% ipython --no-banner

In [1]: import numpy as np

In [2]: np.set_printoptions(precision=2, suppress=True, linewidth=120)

In [3]: tidy = lambda a: np.round(a, 2) + 0

In [4]: A = np.load("case8.npy")

In [5]: print(A)
[[ 1.23  0.12 -0.41]
 [ 0.12  1.06 -0.21]
 [-0.41 -0.21  1.7 ]]

In [6]: vals, vecs = np.linalg.eig(A)

In [7]: print(tidy(np.prod(vals)))
1.98

In [8]: print(tidy(vals))
[2.   0.99 1.  ]

In [9]: print(tidy(np.sort(np.linalg.eigvals(np.linalg.inv(A)))))
[0.5  1.   1.01]

In [10]: print(tidy(A @ vecs[:, 0] - vals[0] * vecs[:, 0]))
[0. 0. 0.]

In [11]: f = np.array([1, 2, 3])

In [12]: print(tidy(np.polyval(f, A[0])))
[6.97 3.25 2.35]

In [13]: print(tidy(np.array([np.convolve(row, f, "same") for row in A])))
[[ 2.58  3.52 -0.46]
 [ 1.3   2.27  2.76]
 [-1.03  0.05  2.77]]

In [14]: print(tidy(np.correlate(A[0], A[1], "full")))
[-0.26  1.28  0.36 -0.42 -0.05]

In [15]: print(tidy(np.convolve(A[0], f)))
[ 1.23  2.58  3.52 -0.46 -1.23]

In [16]: print(tidy(np.cross(A[0, :3], A[1, :3])))
[0.41 0.21 1.29]

In [17]: X = np.load("out3.npy")

In [18]: print(X)
[[5. 0. 0. 4.]
 [0. 5. 0. 0.]
 [0. 0. 5. 0.]
 [4. 0. 0. 5.]]

In [19]: Y = X / np.sqrt((X ** 2).mean(axis=1, keepdims=True))

In [20]: print(X - X.mean(axis=1, keepdims=True))
[[ 2.75 -2.25 -2.25  1.75]
 [-1.25  3.75 -1.25 -1.25]
 [-1.25 -1.25  3.75 -1.25]
 [ 1.75 -2.25 -2.25  2.75]]

In [21]: print(tidy(np.linalg.norm(Y, axis=1)))
[2. 2. 2. 2.]

In [22]: print(np.linalg.matrix_rank(Y) == np.linalg.matrix_rank(X))
True
